$ python -q
>>> import numpy as np
>>> from numpy import linalg as LA
>>> np.set_printoptions(precision=1, suppress=True, linewidth=160)
>>> s = 3 * 0.2 ** np.arange(3)
>>> rng = np.random.default_rng(998747)
>>> W0 = rng.normal(size=(24, 3)) * rng.permutation(s)
>>> print(W0.round(1) + 0)
[[-1.4 -0.4  0. ]
 [ 0.7  3.   0.2]
 [-0.4  0.6  0.1]
 [ 0.   1.8  0. ]
 [-0.8  1.7  0.1]
 [-0.4  3.8  0.1]
 [-1.   1.7  0. ]
 [ 0.6 -4.4  0.1]
 [-0.6 -3.4 -0.3]
 [-0.3  1.4  0. ]
 [ 0.4 -0.6  0.1]
 [-1.   6.1 -0.1]
 [-0.4 -2.2 -0.1]
 [ 0.5 -1.6  0.1]
 [ 0.5  2.9  0. ]
 [ 0.4 -4.4  0. ]
 [-0.5 -0.9  0.1]
 [ 0.2  0.2  0. ]
 [-0.2  2.1 -0.1]
 [-0.6  1.2  0.1]
 [ 0.2 -1.7  0.1]
 [-0.6 -1.5 -0.1]
 [-0.2  0.8 -0.1]
 [-1.1 -0.1  0. ]]
>>> x = np.array([-3, -1, -2])
>>> y = W0 @ x
>>> beta, lr = np.zeros(3), 1 / LA.norm(W0, 2) ** 2
>>> for i in range(50):
...     beta -= lr * W0.T @ (W0 @ beta - y)
...     if i % 10 == 0: print(i, round(LA.norm(W0 @ beta - y), 1))
... 
0 9.1
10 4.9
20 2.8
30 1.6
40 1.1
>>> print(round(float(LA.cond(W0)), 1))
25.4
>>> arr = np.array([[1, -2, 4], [1, -1, 1], [1, 0, 0]])
>>> u = np.array([-5, 2])
>>> print(np.array([np.convolve(row, u, "same") for row in arr]))
[[ -5  12 -24]
 [ -5   7  -7]
 [ -5   2   0]]
>>> print(np.correlate(arr[2], arr[0], "full"))
[ 4 -2  1  0  0]
>>> print(np.cross(arr[2, :3], arr[0, :3]))
[ 0 -4 -2]
>>> print(np.convolve(arr[2], u))
[-5  2  0  0]
>>> print(np.polyval(u, arr[2]))
[-3  2  2]
>>> u = np.array([2, 2, 2])
>>> out = arr + np.outer(u, np.eye(3)[1])
>>> print(out)
[[1. 0. 4.]
 [1. 1. 1.]
 [1. 2. 0.]]
>>> print(LA.matrix_rank(LA.inv(out) - LA.inv(arr), tol=1e-8))
1
>>> print(LA.matrix_rank(out - arr))
1
>>> print(LA.cond(out) > 100)
False
>>> print([round(float(x), 1) for x in LA.svd(out, compute_uv=False)[:3]])
[4.3, 2.5, 0.2]
>>> print(round(np.log10(LA.cond(out))))
1
>>> print(LA.matrix_rank(out, rtol=0.1))
2
>>> out = np.array([[1, -2, 1], [-2, 1, 0], [-1, -2, 2]])
>>> print(np.einsum("ij->j", W0))
[-6.   6.2  0.1]
>>> print(LA.matrix_rank(W0 @ out))
3
>>> x = np.array([0, 0, 1])
>>> h1 = np.maximum(arr @ x, 0)
>>> print(np.flatnonzero(h1 > 1e-9))
[0 1]
>>> print(np.tanh(arr @ x))
[1.  0.8 0. ]
>>> print(h1)
[4 1 0]
>>> print(arr * (h1 > 1e-9)[:, None])
[[ 1 -2  4]
 [ 1 -1  1]
 [ 0  0  0]]
>>> print(np.maximum(arr @ x, 0) - np.maximum(-arr @ x, 0))
[4 1 0]
>>> mat = np.loadtxt("a.csv", delimiter=",")
>>> print(mat)
[[0. 0. 1.]
 [0. 0. 2.]
 [0. 0. 4.]
 [0. 0. 0.]
 [0. 0. 2.]
 [0. 0. 0.]
 [0. 0. 2.]
 [0. 0. 4.]
 [0. 0. 0.]
 [0. 0. 2.]
 [0. 0. 1.]
 [0. 0. 2.]
 [0. 0. 2.]
 [0. 0. 4.]
 [0. 0. 1.]
 [0. 0. 0.]
 [0. 0. 4.]
 [0. 0. 2.]
 [0. 0. 1.]
 [0. 0. 3.]
 [0. 0. 3.]
 [0. 0. 0.]
 [0. 0. 1.]
 [0. 0. 1.]
 [0. 0. 1.]]
>>> left, s, Vt = LA.svd(mat)
>>> V = Vt[:(s > 1e-8).sum()]
>>> x = mat[16] + -1 * mat[8] + rng.integers(2) * np.eye(3)[0]
>>> print(x)
[1. 0. 4.]
>>> print(LA.matrix_rank(np.vstack([mat, x])))
2
>>> print(np.diag(V.T @ V))
[0. 0. 1.]
>>> out = np.array([[0.0], [1.8], [0.9]])
>>> Z = np.array([[1.7, -0.3]])
>>> F = out @ Z
>>> print(F)
[[ 0.   0. ]
 [ 3.1 -0.5]
 [ 1.5 -0.3]]
>>> G = F.T @ F
>>> print(round(float(np.trace(G)), 1), np.round((F ** 2).sum(), 1))
12.1 12.1
>>> print(np.round(LA.eigvalsh(G)[::-1], 1) + 0)
[12.1  0. ]
>>> print(LA.matrix_rank(G))
1
>>> print(np.round(LA.svd(F, compute_uv=False) ** 2, 1) + 0)
[12.1  0. ]
>>> print(G)
[[11.7 -2.1]
 [-2.1  0.4]]
>>> w, V = LA.eigh(G)
>>> x = np.array([-1, 3])
>>> print(V * np.maximum(w, 0) @ V.T)
[[11.7 -2.1]
 [-2.1  0.4]]
>>> print(np.round(np.abs(G).sum(axis=1).max(), 1), round(float(np.abs(w).max()), 1))
13.8 12.1
>>> print(V * np.abs(w) @ V.T)
[[11.7 -2.1]
 [-2.1  0.4]]
>>> print((np.sign(V[:, -1].round(6)) == np.sign(V[0, -1].round(6))).astype(int))
[1 0]
>>> x = np.array([3, 4])
>>> print(F @ np.eye(2)[1])
[ 0.  -0.5 -0.3]
>>> print(np.einsum("ij,j->i", F, x))
[0.  7.  3.5]
>>> print(F @ np.ones(2))
[0.  2.5 1.3]
>>> rk = LA.matrix_rank(F)
>>> print(rk)
1
>>> null = LA.svd(F)[2][rk:].T
>>> print(LA.matrix_rank(F.T @ F), LA.matrix_rank(F @ F.T))
1 1
>>> print(null[:, 0] / null[np.abs(null[:, 0]).round(6).argmax(), 0])
[0.2 1. ]
>>> print(np.allclose(F @ null, 0))
True
>>> print(np.unique(F.round(6), axis=0).shape)
(3, 2)
>>> print(LA.lstsq(F[:-1].T, F[-1])[2])
1
>>> print(np.round(np.trace(LA.pinv(F) @ F), 1))
1.0
>>> print(F @ LA.pinv(F) @ F)
[[ 0.   0. ]
 [ 3.1 -0.5]
 [ 1.5 -0.3]]
>>> X = np.load("test3.npy")
>>> print(X)
[[ 3. -3.  0.]
 [-3. -4. -3.]
 [ 0. -3. -4.]]
>>> # equal to its transpose
>>> u, g = X[1], X[2]
>>> print(u @ u)
34.0
>>> print(u @ g)
24.0
>>> p = (u @ g) / (u @ u) * u
>>> print(p)
[-2.1 -2.8 -2.1]
>>> print(np.round(LA.norm(u + g) ** 2 + LA.norm(u - g) ** 2, 1))
118.0
>>> print(round((g - p) @ u, 1))
-0.0
>>> print(g - p)
[ 2.1 -0.2 -1.9]
>>> m1 = np.load("arr.npy")
>>> print(m1)
[[ 0.1  3.   3.  -5. ]
 [ 4.  -1.9  0.   3. ]
 [ 1.   5.  -3.9  1. ]
 [ 0.   3.   3.  -4.9]]
>>> left, s, Vt = LA.svd(m1)
>>> print(np.argmax(s[:-1] / (s[1:] + 1e-6)) + 1)
3
>>> out = left[:, :3] @ np.diag(s[:3]) @ Vt[:3]
>>> print(out.round(1) + 0)
[[ 0.1  3.   3.  -5. ]
 [ 4.  -1.9  0.   3. ]
 [ 1.   5.  -3.9  1. ]
 [ 0.   3.   3.  -4.9]]
>>> print(round(np.abs(m1 - out).max(), 1))
0.0
>>> print(LA.matrix_rank(out))
3
